$ ipython --no-banner

In [1]: import numpy as np

In [2]: np.set_printoptions(suppress=True, linewidth=120)

In [3]: def rd(a):
   ...:     return np.round(a, 2) + 0
   ...: 

In [4]: feats = np.array([[1.0, 0.2, 0.04, 0.01, 0.0, 0.0],
   ...:     [0.2, 1.0, 0.2, 0.04, 0.01, 0.0],
   ...:     [0.04, 0.2, 1.0, 0.2, 0.04, 0.01],
   ...:     [0.01, 0.04, 0.2, 1.0, 0.2, 0.04],
   ...:     [0.0, 0.01, 0.04, 0.2, 1.0, 0.2],
   ...:     [0.0, 0.0, 0.01, 0.04, 0.2, 1.0]])

In [5]: f = np.array([-9, 5, -1, -3, 0, 4])

In [6]: M2 = feats + np.outer(f, np.eye(6)[0])

In [7]: M2
Out[7]: 
array([[-8.  ,  0.2 ,  0.04,  0.01,  0.  ,  0.  ],
       [ 5.2 ,  1.  ,  0.2 ,  0.04,  0.01,  0.  ],
       [-0.96,  0.2 ,  1.  ,  0.2 ,  0.04,  0.01],
       [-2.99,  0.04,  0.2 ,  1.  ,  0.2 ,  0.04],
       [ 0.  ,  0.01,  0.04,  0.2 ,  1.  ,  0.2 ],
       [ 4.  ,  0.  ,  0.01,  0.04,  0.2 ,  1.  ]])

In [8]: np.unravel_index(np.abs(M2).argmax(), M2.shape)
Out[8]: (np.int64(0), np.int64(0))

In [9]: rd(np.diff(M2, axis=0))
Out[9]: 
array([[13.2 ,  0.8 ,  0.16,  0.03,  0.01,  0.  ],
       [-6.16, -0.8 ,  0.8 ,  0.16,  0.03,  0.01],
       [-2.03, -0.16, -0.8 ,  0.8 ,  0.16,  0.03],
       [ 2.99, -0.03, -0.16, -0.8 ,  0.8 ,  0.16],
       [ 4.  , -0.01, -0.03, -0.16, -0.8 ,  0.8 ]])

In [10]: M2.shape
Out[10]: (6, 6)

In [11]: np.linalg.matrix_rank(M2)
Out[11]: np.int64(6)

In [12]: rd(np.linalg.svd(M2, compute_uv=False))
Out[12]: array([10.83,  1.4 ,  1.18,  0.79,  0.78,  0.69])

In [13]: evals, V = np.linalg.eigh(feats)

In [14]: rd(np.linalg.svd(feats, compute_uv=False))
Out[14]: array([1.42, 1.24, 1.03, 0.87, 0.76, 0.69])

In [15]: np.unique(evals.round(6) + 0, return_counts=True)[1]
Out[15]: array([1, 1, 1, 1, 1, 1])

In [16]: np.abs(V[:, -1]).round(6).argmax()
Out[16]: np.int64(2)

In [17]: rd(V @ np.diag(evals) @ V.T)
Out[17]: 
array([[1.  , 0.2 , 0.04, 0.01, 0.  , 0.  ],
       [0.2 , 1.  , 0.2 , 0.04, 0.01, 0.  ],
       [0.04, 0.2 , 1.  , 0.2 , 0.04, 0.01],
       [0.01, 0.04, 0.2 , 1.  , 0.2 , 0.04],
       [0.  , 0.01, 0.04, 0.2 , 1.  , 0.2 ],
       [0.  , 0.  , 0.01, 0.04, 0.2 , 1.  ]])

In [18]: rd(evals)
Out[18]: array([0.69, 0.76, 0.87, 1.03, 1.24, 1.42])

In [19]: feats - feats[0]
Out[19]: 
array([[ 0.  ,  0.  ,  0.  ,  0.  ,  0.  ,  0.  ],
       [-0.8 ,  0.8 ,  0.16,  0.03,  0.01,  0.  ],
       [-0.96,  0.  ,  0.96,  0.19,  0.04,  0.01],
       [-0.99, -0.16,  0.16,  0.99,  0.2 ,  0.04],
       [-1.  , -0.19,  0.  ,  0.19,  1.  ,  0.2 ],
       [-1.  , -0.2 , -0.03,  0.03,  0.2 ,  1.  ]])

In [20]: feats.shape
Out[20]: (6, 6)

In [21]: rd(feats.mean(axis=0))
Out[21]: array([0.21, 0.24, 0.25, 0.25, 0.24, 0.21])

In [22]: np.diff(feats, axis=0)
Out[22]: 
array([[-0.8 ,  0.8 ,  0.16,  0.03,  0.01,  0.  ],
       [-0.16, -0.8 ,  0.8 ,  0.16,  0.03,  0.01],
       [-0.03, -0.16, -0.8 ,  0.8 ,  0.16,  0.03],
       [-0.01, -0.03, -0.16, -0.8 ,  0.8 ,  0.16],
       [ 0.  , -0.01, -0.03, -0.16, -0.8 ,  0.8 ]])

In [23]: rd(np.linalg.norm(feats))
Out[23]: np.float64(2.53)

In [24]: vec = np.array([3, -3, 0, 2, 1, 0])

In [25]: rhs = feats @ vec

In [26]: rd(rhs)
Out[26]: array([ 2.42, -2.31, -0.04,  2.11,  1.37,  0.28])

In [27]: rd(np.linalg.solve(feats, rhs))
Out[27]: array([ 3., -3.,  0.,  2.,  1.,  0.])

In [28]: rd(np.linalg.solve(feats.T, feats[3]))
Out[28]: array([0., 0., 0., 1., 0., 0.])

In [29]: M2 = np.array([[-2, -1, -1, 2],
    ...:     [0, -2, -2, 0],
    ...:     [1, 1, 0, 1],
    ...:     [0, 3, -2, -1],
    ...:     [0, 0, -1, -1],
    ...:     [0, 1, -1, -1],
    ...:     [-2, 3, -2, 3]])

In [30]: m1 = M2.T @ M2

In [31]: m1
Out[31]: 
array([[ 9, -3,  6, -9],
       [-3, 25, -8,  4],
       [ 6, -8, 15, -4],
       [-9,  4, -4, 17]])

In [32]: # equal to its transpose

In [33]: Q, V = np.linalg.qr(m1[:, :3])[0], np.linalg.qr(m1[:, 3:])[0]

In [34]: sig = np.linalg.svd(Q.T @ V, compute_uv=False)

In [35]: rd(np.degrees(np.arccos(sig.clip(0, 1))))
Out[35]: array([14.04])

In [36]: (sig > 0.9).sum()
Out[36]: np.int64(1)

In [37]: rng = np.random.default_rng(43)

In [38]: M2 = m1 + rng.integers(-2, 3, (4, 3)) @ rng.integers(-2, 3, (3, 4))

In [39]: M2
Out[39]: 
array([[ 8, -3,  7, -9],
       [-3, 19, -4,  2],
       [ 2, -9, 18, -3],
       [-9,  2, -1, 15]])

In [40]: rd(np.linalg.svd(M2 - m1, compute_uv=False))
Out[40]: array([8.83, 4.64, 1.59, 0.  ])

In [41]: np.abs(M2 - m1).sum(axis=1)
Out[41]: array([ 2, 12,  9,  7])

In [42]: M2 = np.array([[-6, 6], [8, 8]])

In [43]: cent = np.array([[1]])

In [44]: data = np.block([[M2, np.array([[-9], [-1]])], [np.zeros((1, 2)), cent]])

In [45]: data
Out[45]: 
array([[-6.,  6., -9.],
       [ 8.,  8., -1.],
       [ 0.,  0.,  1.]])

In [46]: U, sig, Vh = np.linalg.svd(data)

In [47]: np.argmax(sig[:-1] / (sig[1:] + 1e-6)) + 1
Out[47]: np.int64(2)

In [48]: M2 = U[:, :2] @ np.diag(sig[:2]) @ Vh[:2]

In [49]: np.linalg.matrix_rank(M2)
Out[49]: np.int64(2)

In [50]: rd(np.linalg.norm(data - M2) / np.linalg.norm(data))
Out[50]: np.float64(0.04)

In [51]: rd(np.abs(data - M2).max())
Out[51]: np.float64(0.47)
